% python3 -q
>>> import numpy as np
>>> import numpy.linalg as la
>>> np.set_printoptions(precision=3, suppress=True, linewidth=100)
>>> A = np.loadtxt("a.csv", delimiter=",")
>>> A
array([[0., 0., 0., 0., 0., 1., 0., 0., 1., 0., 1.],
       [0., 0., 0., 0., 0., 0., 0., 1., 0., 1., 0.],
       [0., 0., 0., 0., 0., 0., 0., 1., 0., 1., 0.],
       [0., 0., 0., 0., 0., 1., 1., 0., 1., 0., 1.],
       [0., 0., 0., 0., 0., 0., 0., 1., 0., 0., 0.],
       [1., 0., 0., 1., 0., 0., 1., 0., 1., 0., 0.],
       [0., 0., 0., 1., 0., 1., 0., 0., 1., 0., 1.],
       [0., 1., 1., 0., 1., 0., 0., 0., 0., 1., 0.],
       [1., 0., 0., 1., 0., 1., 1., 0., 0., 0., 1.],
       [0., 1., 1., 0., 0., 0., 0., 1., 0., 0., 0.],
       [1., 0., 0., 1., 0., 0., 1., 0., 1., 0., 0.]])
>>> Uu, s, VT = la.svd(A)
>>> np.argmax(s[:-1] / (s[1:] + 1e-6)) + 1
np.int64(9)
>>> out = Uu[:, :9] @ np.diag(s[:9]) @ VT[:9]
>>> la.matrix_rank(A, rtol=0.05)
np.int64(9)
>>> round(float(la.norm(A - out) / la.norm(A)), 3)
0.0
>>> la.matrix_rank(out)
np.int64(9)
>>> round(np.abs(A - out).max(), 3)
np.float64(0.0)
>>> np.round(la.norm(A - out, 2), 3), round(s[9], 3)
(np.float64(0.0), np.float64(0.0))
>>> data = np.loadtxt("m.csv", delimiter=",")
>>> data
array([[5., 0., 0., 0., 0., 4., 0., 4., 0., 4.],
       [0., 5., 4., 0., 4., 0., 0., 0., 4., 0.],
       [0., 4., 5., 0., 4., 0., 0., 0., 4., 0.],
       [0., 0., 0., 5., 0., 0., 4., 0., 0., 0.],
       [0., 4., 4., 0., 5., 0., 0., 0., 4., 0.],
       [4., 0., 0., 0., 0., 5., 0., 4., 0., 4.],
       [0., 0., 0., 4., 0., 0., 5., 0., 0., 0.],
       [4., 0., 0., 0., 0., 4., 0., 5., 0., 4.],
       [0., 4., 4., 0., 4., 0., 0., 0., 5., 0.],
       [4., 0., 0., 0., 0., 4., 0., 4., 0., 5.]])
>>> # symmetric, so the eigenvalues are real
>>> x = np.ones(10)
>>> for _ in range(3):
...     x = data @ x
...     x /= la.norm(x)
...     print(round(x @ data @ x, 3))
... 
16.476
16.846
16.956
>>> x
array([0.353, 0.353, 0.353, 0.052, 0.353, 0.353, 0.052, 0.353, 0.353, 0.353])
>>> low = la.cholesky(data)
>>> low
array([[2.236, 0.   , 0.   , 0.   , 0.   , 0.   , 0.   , 0.   , 0.   , 0.   ],
       [0.   , 2.236, 0.   , 0.   , 0.   , 0.   , 0.   , 0.   , 0.   , 0.   ],
       [0.   , 1.789, 1.342, 0.   , 0.   , 0.   , 0.   , 0.   , 0.   , 0.   ],
       [0.   , 0.   , 0.   , 2.236, 0.   , 0.   , 0.   , 0.   , 0.   , 0.   ],
       [0.   , 1.789, 0.596, 0.   , 1.202, 0.   , 0.   , 0.   , 0.   , 0.   ],
       [1.789, 0.   , 0.   , 0.   , 0.   , 1.342, 0.   , 0.   , 0.   , 0.   ],
       [0.   , 0.   , 0.   , 1.789, 0.   , 0.   , 1.342, 0.   , 0.   , 0.   ],
       [1.789, 0.   , 0.   , 0.   , 0.   , 0.596, 0.   , 1.202, 0.   , 0.   ],
       [0.   , 1.789, 0.596, 0.   , 0.37 , 0.   , 0.   , 0.   , 1.144, 0.   ],
       [1.789, 0.   , 0.   , 0.   , 0.   , 0.596, 0.   , 0.37 , 0.   , 1.144]])
>>> la.eigvalsh(data).min() > 0
np.True_
>>> data / np.sqrt(np.outer(np.diag(data), np.diag(data)))
array([[1. , 0. , 0. , 0. , 0. , 0.8, 0. , 0.8, 0. , 0.8],
       [0. , 1. , 0.8, 0. , 0.8, 0. , 0. , 0. , 0.8, 0. ],
       [0. , 0.8, 1. , 0. , 0.8, 0. , 0. , 0. , 0.8, 0. ],
       [0. , 0. , 0. , 1. , 0. , 0. , 0.8, 0. , 0. , 0. ],
       [0. , 0.8, 0.8, 0. , 1. , 0. , 0. , 0. , 0.8, 0. ],
       [0.8, 0. , 0. , 0. , 0. , 1. , 0. , 0.8, 0. , 0.8],
       [0. , 0. , 0. , 0.8, 0. , 0. , 1. , 0. , 0. , 0. ],
       [0.8, 0. , 0. , 0. , 0. , 0.8, 0. , 1. , 0. , 0.8],
       [0. , 0.8, 0.8, 0. , 0.8, 0. , 0. , 0. , 1. , 0. ],
       [0.8, 0. , 0. , 0. , 0. , 0.8, 0. , 0.8, 0. , 1. ]])
>>> np.diag(low) ** 2
array([5.   , 5.   , 1.8  , 5.   , 1.444, 1.8  , 1.8  , 1.444, 1.308, 1.308])
>>> out = np.array([[1, 1], [1, -1]])
>>> rng = np.random.default_rng(70482)
>>> X = np.kron(out, np.kron(out, out))[rng.permutation(8)][:6]
>>> X
array([[ 1,  1,  1,  1, -1, -1, -1, -1],
       [ 1, -1, -1,  1, -1,  1,  1, -1],
       [ 1,  1,  1,  1,  1,  1,  1,  1],
       [ 1, -1,  1, -1,  1, -1,  1, -1],
       [ 1,  1, -1, -1, -1, -1,  1,  1],
       [ 1,  1, -1, -1,  1,  1, -1, -1]])
>>> x = np.array([0, 1, 1, 2, 1, 0, 0, 0])
>>> la.norm(X @ x) <= la.norm(X, 2) * la.norm(x) + 1e-9
np.True_
>>> np.sign((X @ x).round(6))
array([ 1, -1,  1, -1, -1, -1])
>>> X * x
array([[ 0,  1,  1,  2, -1,  0,  0,  0],
       [ 0, -1, -1,  2, -1,  0,  0,  0],
       [ 0,  1,  1,  2,  1,  0,  0,  0],
       [ 0, -1,  1, -2,  1,  0,  0,  0],
       [ 0,  1, -1, -2, -1,  0,  0,  0],
       [ 0,  1, -1, -2,  1,  0,  0,  0]])
>>> X @ np.ones(8)
array([0., 0., 8., 0., 0., 0.])
>>> (X * x).sum(axis=1)
array([ 3, -1,  5, -1, -3, -1])
>>> (X @ x).argmax()
np.int64(2)
>>> arr = np.vander(np.arange(8) - 1, 4, increasing=True)
>>> arr
array([[  1,  -1,   1,  -1],
       [  1,   0,   0,   0],
       [  1,   1,   1,   1],
       [  1,   2,   4,   8],
       [  1,   3,   9,  27],
       [  1,   4,  16,  64],
       [  1,   5,  25, 125],
       [  1,   6,  36, 216]])
>>> print(la.matrix_rank(arr, rtol=0.1))
1
>>> print(la.cond(arr) > 100)
True
>>> print(round(np.log10(la.cond(arr))))
2
>>> P = arr @ la.solve(arr.T @ arr, arr.T)
>>> print(P @ arr[:, 0])
[1. 1. 1. 1. 1. 1. 1. 1.]
>>> x = np.array([-4, 5, 1, -1])
>>> target = arr @ x
>>> coef, lr = np.zeros(4), 1 / la.norm(arr, 2) ** 2
>>> for i in range(10):
...     coef -= lr * arr.T @ (arr @ coef - target)
...     if i % 2 == 0: print(i, round(la.norm(arr @ coef - target), 3))
... 
0 22.766
2 22.729
4 22.691
6 22.654
8 22.616
>>> coef
array([-0.002, -0.01 , -0.097, -0.657])
>>> round(float(la.cond(arr)), 3)
178.911
>>> E = np.loadtxt("run14.csv", delimiter=",")
>>> E
array([[ 0.796,  0.279, -0.353,  0.056, -0.204,  0.204,  0.019, -0.279],
       [ 0.279,  0.62 ,  0.481, -0.076,  0.279, -0.279, -0.025,  0.38 ],
       [-0.353,  0.481,  0.39 ,  0.096, -0.353,  0.353,  0.032, -0.481],
       [ 0.056, -0.076,  0.096,  0.985,  0.056, -0.056, -0.005,  0.076],
       [-0.204,  0.279, -0.353,  0.056,  0.796,  0.204,  0.019, -0.279],
       [ 0.204, -0.279,  0.353, -0.056,  0.204,  0.796, -0.019,  0.279],
       [ 0.019, -0.025,  0.032, -0.005,  0.019, -0.019,  0.998,  0.025],
       [-0.279,  0.38 , -0.481,  0.076, -0.279,  0.279,  0.025,  0.62 ]])
>>> [round(float(la.det(E[:i, :i])), 2) + 0 for i in range(1, 9)]
[0.8, 0.42, -0.19, -0.21, -0.41, -0.62, -0.62, -1.0]
>>> K = np.loadtxt("sample13.csv", delimiter=",")
>>> K
array([[ 3., -2.,  0.,  0.,  0.,  0.,  0.,  0.,  0.],
       [-2.,  7., -2.,  0.,  0.,  0.,  0.,  0.,  0.],
       [ 0., -2.,  2., -2.,  0.,  0.,  0.,  0.,  0.],
       [ 0.,  0., -2.,  1., -2.,  0.,  0.,  0.,  0.],
       [ 0.,  0.,  0., -2.,  5., -2.,  0.,  0.,  0.],
       [ 0.,  0.,  0.,  0., -2., -7., -2.,  0.,  0.],
       [ 0.,  0.,  0.,  0.,  0., -2.,  0., -2.,  0.],
       [ 0.,  0.,  0.,  0.,  0.,  0., -2., -1., -2.],
       [ 0.,  0.,  0.,  0.,  0.,  0.,  0., -2., -2.]])
>>> lab = rng.permutation(9)
>>> out = K[:, lab] * rng.choice([-1, 1], 9)
>>> out
array([[-2.,  0.,  0., -0., -0.,  3.,  0.,  0.,  0.],
       [ 7.,  0.,  0., -0., -0., -2.,  0.,  0., -2.],
       [-2.,  0.,  0.,  2., -0.,  0.,  0.,  0.,  2.],
       [ 0.,  0.,  0., -1., -0.,  0., -2.,  0., -2.],
       [ 0.,  0.,  0.,  2.,  2.,  0.,  5.,  0.,  0.],
       [ 0., -2.,  0., -0.,  7.,  0., -2.,  0.,  0.],
       [ 0.,  0.,  0., -0.,  2.,  0.,  0., -2.,  0.],
       [ 0., -2., -2., -0., -0.,  0.,  0., -1.,  0.],
       [ 0.,  0., -2., -0., -0.,  0.,  0., -2.,  0.]])
>>> Uu, _, VT = la.svd(K.T @ out)
>>> np.round(Uu @ VT, 3) + 0
array([[ 0.,  0.,  0.,  0.,  0.,  1.,  0.,  0.,  0.],
       [ 1.,  0.,  0.,  0.,  0.,  0.,  0.,  0.,  0.],
       [ 0.,  0.,  0.,  0.,  0.,  0.,  0.,  0.,  1.],
       [ 0.,  0.,  0., -1.,  0.,  0.,  0.,  0.,  0.],
       [ 0.,  0.,  0.,  0.,  0.,  0.,  1.,  0.,  0.],
       [ 0.,  0.,  0.,  0., -1.,  0.,  0.,  0.,  0.],
       [ 0.,  1.,  0.,  0.,  0.,  0.,  0.,  0.,  0.],
       [ 0.,  0.,  0.,  0.,  0.,  0.,  0.,  1.,  0.],
       [ 0.,  0.,  1.,  0.,  0.,  0.,  0.,  0.,  0.]])
